In [1]: import numpy as np

In [2]: np.set_printoptions(precision=2, suppress=True, linewidth=100, floatmode="fixed")

In [3]: tidy = lambda a: np.round(a, 2) + 0

In [4]: rng = np.random.default_rng(61039)

In [5]: feats = (rng.random((9, 9)) < 0.3) + np.eye(9)

In [6]: feats /= feats.sum(axis=1, keepdims=True)

In [7]: tidy(feats)
Out[7]: 
array([[0.12, 0.00, 0.12, 0.12, 0.12, 0.12, 0.12, 0.12, 0.12],
       [0.00, 0.50, 0.00, 0.00, 0.00, 0.00, 0.25, 0.25, 0.00],
       [0.00, 0.00, 0.25, 0.00, 0.25, 0.25, 0.00, 0.00, 0.25],
       [0.20, 0.00, 0.00, 0.20, 0.00, 0.20, 0.20, 0.00, 0.20],
       [0.00, 0.00, 0.00, 0.00, 0.67, 0.00, 0.00, 0.33, 0.00],
       [0.00, 0.00, 0.50, 0.00, 0.00, 0.50, 0.00, 0.00, 0.00],
       [0.00, 0.00, 0.00, 0.00, 0.20, 0.20, 0.40, 0.00, 0.20],
       [0.00, 0.25, 0.00, 0.25, 0.25, 0.00, 0.00, 0.25, 0.00],
       [0.20, 0.00, 0.20, 0.00, 0.20, 0.00, 0.00, 0.20, 0.20]])

In [8]: K = np.load("run7.npy")

In [9]: tidy(K)
Out[9]: 
array([[-0.43,  0.90,  0.07],
       [-0.64, -0.25, -0.73],
       [-0.64, -0.35,  0.68]])

In [10]: r0 = np.array([2, 2, -1])

In [11]: M2 = K + np.outer(r0, np.eye(3)[1])

In [12]: np.linalg.matrix_rank(M2 - K)
Out[12]: np.int64(1)

In [13]: tidy(np.linalg.det(M2) / np.linalg.det(K)), tidy(1 + np.linalg.solve(K, r0)[1])
Out[13]: (np.float64(2.66), np.float64(2.66))

In [14]: tidy(np.linalg.pinv(K))
Out[14]: 
array([[-0.43, -0.64, -0.64],
       [ 0.90, -0.25, -0.35],
       [ 0.07, -0.73,  0.68]])

In [15]: tidy(np.linalg.norm(K, axis=0))
Out[15]: array([1.00, 1.00, 1.00])

In [16]: M2 = K + rng.integers(-2, 3, (3, 1)) @ rng.integers(-2, 3, (1, 3))

In [17]: tidy(M2)
Out[17]: 
array([[-4.43, -1.10, -1.93],
       [-4.64, -2.25, -2.73],
       [ 3.36,  1.65,  2.68]])

In [18]: np.abs(M2 - K).sum(axis=1)
Out[18]: array([8.00, 8.00, 8.00])

In [19]: M2 - K
Out[19]: 
array([[-4.00, -2.00, -2.00],
       [-4.00, -2.00, -2.00],
       [ 4.00,  2.00,  2.00]])
